In [1]: import numpy as np

In [2]: from numpy import linalg as LA

In [3]: np.set_printoptions(precision=2, suppress=True, linewidth=100)

In [4]: m1 = np.load("w.npy")

In [5]: m1
Out[5]: 
array([[-1, -2, -1,  0, -1, -2, -2, -2, -2,  0, -1,  1, -1,  2],
       [-2, -4, -2,  0, -2, -4, -4, -4, -4,  0, -2,  2, -2,  4],
       [ 0,  0,  0,  0,  0,  0,  0,  0,  0,  0,  0,  0,  0,  0],
       [-1, -2, -1,  0, -1, -2, -2, -2, -2,  0, -1,  1, -1,  2],
       [ 2,  4,  2,  0,  2,  4,  4,  4,  4,  0,  2, -2,  2, -4],
       [-2, -4, -2,  0, -2, -4, -4, -4, -4,  0, -2,  2, -2,  4],
       [ 0,  0,  0,  0,  0,  0,  0,  0,  0,  0,  0,  0,  0,  0],
       [ 2,  4,  2,  0,  2,  4,  4,  4,  4,  0,  2, -2,  2, -4],
       [ 0,  0,  0,  0,  0,  0,  0,  0,  0,  0,  0,  0,  0,  0],
       [ 1,  2,  1,  0,  1,  2,  2,  2,  2,  0,  1, -1,  1, -2],
       [ 2,  4,  2,  0,  2,  4,  4,  4,  4,  0,  2, -2,  2, -4],
       [-2, -4, -2,  0, -2, -4, -4, -4, -4,  0, -2,  2, -2,  4],
       [ 0,  0,  0,  0,  0,  0,  0,  0,  0,  0,  0,  0,  0,  0],
       [ 2,  4,  2,  0,  2,  4,  4,  4,  4,  0,  2, -2,  2, -4]])

In [6]: t = np.radians(36)

In [7]: Rm = np.eye(14)

In [8]: Rm[11, 11] = Rm[13, 13] = np.cos(t)

In [9]: Rm[11, 13], Rm[13, 11] = -np.sin(t), np.sin(t)

In [10]: Y = m1 @ Rm.T

In [11]: np.allclose(LA.norm(m1, axis=1), LA.norm(Y, axis=1))
Out[11]: True

In [12]: np.allclose(m1 @ m1.T, Y @ Y.T)
Out[12]: True

In [13]: np.round(np.sort(np.abs(LA.eigvals(m1))), 2) + 0
Out[13]: array([0., 0., 0., 0., 0., 0., 0., 0., 0., 0., 0., 0., 0., 3.])

In [14]: W0 = np.load("test13.npy")

In [15]: W0
Out[15]: 
array([[-0.32,  0.4 , -2.61,  0.51,  0.54,  2.15, -0.75, -0.91,  2.88,  2.25],
       [ 4.76,  0.95,  1.24,  2.51,  1.66,  0.29,  3.61, -4.2 , -5.05,  4.07],
       [-0.63, -0.94,  2.12,  0.75, -0.5 , -0.72,  2.43, -0.57, -1.49, -0.1 ],
       [ 1.03,  2.5 , -3.29, -3.61, -0.13, -0.7 , -3.92,  3.04,  1.66, -1.36],
       [ 4.15,  2.76,  3.85, -4.71, -1.67, -6.95,  2.82,  3.25, -8.5 , -3.53],
       [-3.68, -1.63, -0.09,  0.49, -1.25,  0.95,  0.97,  0.19,  3.28, -0.01],
       [ 1.24,  0.48,  0.86,  1.37, -0.2 ,  0.26,  4.83, -3.04, -2.04,  3.8 ],
       [ 5.38,  3.36, -0.14, -1.87,  0.34, -2.13,  2.32, -0.78, -4.82,  2.24],
       [-4.22, -0.19,  2.28, -3.63, -4.31, -3.74,  4.67,  3.5 ,  0.34, -2.54],
       [-5.76, -2.72,  3.48, -1.  , -3.33, -2.37,  3.16,  2.49,  1.16, -3.63],
       [ 6.98,  0.52, -1.83,  5.86,  5.49,  4.67, -2.41, -6.59, -2.82,  5.72],
       [-3.66, -3.51,  3.81,  2.77, -0.96,  0.12,  3.4 , -1.25, -0.02, -0.73],
       [ 3.4 , -0.77,  3.3 ,  2.  ,  1.78, -1.2 , -0.64, -1.13, -5.58, -1.39],
       [-0.1 , -1.24,  5.22,  0.14, -1.58, -3.47,  5.07,  0.16, -5.26, -1.55],
       [-4.  , -3.02,  1.14,  3.26, -0.51,  2.37,  2.46, -2.08,  2.92,  1.5 ],
       [ 2.8 , -1.84,  1.88,  5.32,  3.1 ,  2.39,  0.18, -4.7 , -3.03,  2.29],
       [-4.41, -0.95,  1.46, -0.58, -3.69, -0.82,  7.38, -0.45,  1.91,  2.  ],
       [ 4.09,  1.87, -2.78,  1.78,  2.47,  2.69, -0.85, -3.41, -0.45,  4.46],
       [-5.64, -0.8 ,  3.54, -3.05, -5.65, -4.04,  8.95,  2.18,  0.09, -0.97],
       [-0.24,  2.35,  4.45, -6.53, -5.27, -8.19,  8.32,  4.24, -6.06, -2.73],
       [-7.47, -2.41,  2.31, -2.81, -4.4 , -2.64,  2.09,  4.68,  3.43, -4.88],
       [-0.27, -0.6 , -0.77,  3.1 ,  0.65,  3.02,  2.59, -3.79,  1.55,  4.39],
       [ 5.49,  0.55, -1.48,  5.1 ,  4.11,  4.12,  0.19, -6.38, -2.3 ,  6.27],
       [ 5.15,  1.25, -2.67,  1.  ,  4.3 ,  1.89, -8.02, -0.33, -1.18, -0.79],
       [ 0.62,  1.02, -2.06, -0.85,  0.66,  0.68, -2.33,  0.56,  1.44,  0.1 ],
       [-3.86, -0.06,  0.45, -3.03, -3.13, -2.1 ,  2.05,  3.06,  2.03, -2.02],
       [-1.77, -0.94,  4.24, -1.7 , -2.68, -3.88,  4.08,  1.99, -3.09, -2.85],
       [ 0.9 , -3.46,  0.66,  5.58,  4.4 ,  3.72, -6.75, -2.18,  0.26, -1.69],
       [-0.87, -1.87, -1.08,  4.79,  1.87,  4.63,  0.41, -4.45,  2.81,  4.15],
       [ 3.32, -0.03,  4.83, -0.2 ,  0.15, -3.84,  2.16,  0.24, -7.54, -2.27],
       [ 3.67,  2.86, -2.75, -1.54,  1.13,  0.15, -1.6 , -0.17, -0.73,  1.81],
       [ 2.32, -0.95,  3.  ,  0.47,  1.57, -2.03, -3.57,  1.46, -4.52, -4.45],
       [-0.65,  0.01,  1.46, -3.43, -0.85, -3.56, -3.82,  5.  , -1.25, -6.3 ],
       [-2.86,  1.11, -0.93, -3.97, -3.04, -2.01,  1.56,  3.19,  2.34, -1.21],
       [-2.53,  1.55, -0.38, -4.21, -3.47, -2.5 ,  3.49,  2.91,  1.35, -0.44],
       [ 0.08, -2.42, -1.03,  4.1 ,  3.57,  3.76, -6.68, -1.44,  2.16, -1.14],
       [-2.71, -1.64,  1.29,  0.49, -0.97, -0.03,  1.13,  0.47,  1.15, -0.97],
       [ 4.04,  0.96,  2.7 , -1.03,  0.61, -3.18, -0.12,  0.83, -6.14, -2.23]])

In [16]: Xs = (W0 - W0.mean(axis=0)) / W0.std(axis=0)

In [17]: np.argwhere(np.abs(Xs) > 2)
Out[17]: 
array([[ 4,  5],
       [ 4,  8],
       [10,  4],
       [10,  7],
       [18,  6],
       [19,  3],
       [19,  5],
       [20,  0],
       [22,  7],
       [22,  9],
       [23,  6],
       [27,  6],
       [32,  9],
       [35,  6]])

In [18]: Xs.std(axis=0)
Out[18]: array([1., 1., 1., 1., 1., 1., 1., 1., 1., 1.])

In [19]: coef = LA.lstsq(np.delete(Xs, 9, axis=1), Xs[:, 9])[0]

In [20]: coef
Out[20]: array([ 0.37,  0.1 , -0.24, -0.07,  0.14,  0.64,  0.81, -0.2 ,  0.12])

In [21]: np.abs(coef).argmax()
Out[21]: np.int64(6)
